$ python3 -q
>>> import numpy as np
>>> import numpy.linalg as la
>>> np.set_printoptions(suppress=True, linewidth=200)
>>> def rd(a):
...     return np.round(a, 2) + 0
... 
>>> A = np.vander(np.arange(13) - 3, 4, increasing=True)
>>> A
array([[  1,  -3,   9, -27],
       [  1,  -2,   4,  -8],
       [  1,  -1,   1,  -1],
       [  1,   0,   0,   0],
       [  1,   1,   1,   1],
       [  1,   2,   4,   8],
       [  1,   3,   9,  27],
       [  1,   4,  16,  64],
       [  1,   5,  25, 125],
       [  1,   6,  36, 216],
       [  1,   7,  49, 343],
       [  1,   8,  64, 512],
       [  1,   9,  81, 729]])
>>> A2 = np.c_[A[:, :2] @ np.array([[-3, -3], [-2, 2]]), np.array([0, -3, -3, 2, -4, -1, -2, -4, 5, -4, 3, 0, 5])]
>>> A2
array([[  3,  -9,   0],
       [  1,  -7,  -3],
       [ -1,  -5,  -3],
       [ -3,  -3,   2],
       [ -5,  -1,  -4],
       [ -7,   1,  -1],
       [ -9,   3,  -2],
       [-11,   5,  -4],
       [-13,   7,   5],
       [-15,   9,  -4],
       [-17,  11,   3],
       [-19,  13,   0],
       [-21,  15,   5]])
>>> rd(la.norm(la.qr(A)[0].T @ A2, axis=0) ** 2 / ((A2 ** 2).sum(axis=0) + 1e-12))
array([1.  , 1.  , 0.31])
>>> rd(la.lstsq(A, A2[:, 0])[0])
array([-3., -2.,  0.,  0.])
>>> X = np.array([[-0.8, 0.0, -0.3, 0.3],
...     [-0.7, -1.0, 1.0, 1.2],
...     [0.1, 0.3, 0.8, -2.5],
...     [-0.3, -0.3, -0.8, -0.9],
...     [0.0, -1.4, 1.5, -1.0],
...     [-0.3, -1.3, -1.5, -0.8],
...     [-0.3, -0.2, 0.2, 0.1],
...     [-0.1, 0.5, 0.1, 0.4],
...     [0.4, 1.0, 0.4, -1.3]])
>>> x = np.array([0, 0, -1, 0])
>>> np.einsum("ij,j->i", X, x)
array([ 0.3, -1. , -0.8,  0.8, -1.5,  1.5, -0.2, -0.1, -0.4])
>>> X @ (2 * x)
array([ 0.6, -2. , -1.6,  1.6, -3. ,  3. , -0.4, -0.2, -0.8])
>>> np.sign((X @ x).round(6))
array([ 1., -1., -1.,  1., -1.,  1., -1., -1., -1.])
>>> X @ x
array([ 0.3, -1. , -0.8,  0.8, -1.5,  1.5, -0.2, -0.1, -0.4])
>>> x @ X
Traceback (most recent call last):
  File "<python-input-16>", line 1, in <module>
    x @ X
    ~~^~~
ValueError: matmul: Input operand 1 has a mismatch in its core dimension 0, with gufunc signature (n?,k),(k,m?)->(n?,m?) (size 9 is different from 4)
>>> rd(X @ np.ones(4))
array([-0.8,  0.5, -1.3, -2.3, -0.9, -3.9, -0.2,  0.9,  0.5])
>>> X * x
array([[-0. ,  0. ,  0.3,  0. ],
       [-0. , -0. , -1. ,  0. ],
       [ 0. ,  0. , -0.8, -0. ],
       [-0. , -0. ,  0.8, -0. ],
       [ 0. , -0. , -1.5, -0. ],
       [-0. , -0. ,  1.5, -0. ],
       [-0. , -0. , -0.2,  0. ],
       [-0. ,  0. , -0.1,  0. ],
       [ 0. ,  0. , -0.4, -0. ]])
>>> la.norm(X @ x) <= la.norm(X, 2) * la.norm(x) + 1e-9
np.True_
>>> (X * x).sum(axis=1)
array([ 0.3, -1. , -0.8,  0.8, -1.5,  1.5, -0.2, -0.1, -0.4])
>>> x = np.array([3, 3, 3, 3])
>>> target = X @ x
>>> rd(la.pinv(X) @ X)
array([[1., 0., 0., 0.],
       [0., 1., 0., 0.],
       [0., 0., 1., 0.],
       [0., 0., 0., 1.]])
>>> rd(la.solve(X.T @ X, X.T @ target))
array([3., 3., 3., 3.])
>>> rng = np.random.default_rng(1052)
>>> target = target + 0.02 * rng.normal(size=9)
>>> rd(target)
array([ -2.4 ,   1.49,  -3.89,  -6.91,  -2.71, -11.71,  -0.6 ,   2.7 ,   1.49])
>>> coef, *_ = la.lstsq(X, target)
>>> [round(float(la.norm(la.solve(X.T @ X + lam * np.eye(4), X.T @ target))), 2) for lam in (0, 1, 10, 100)]
[6.0, 5.0, 2.31, 0.38]
>>> rd(coef)
array([3., 3., 3., 3.])
>>> coef.round()
array([3., 3., 3., 3.])
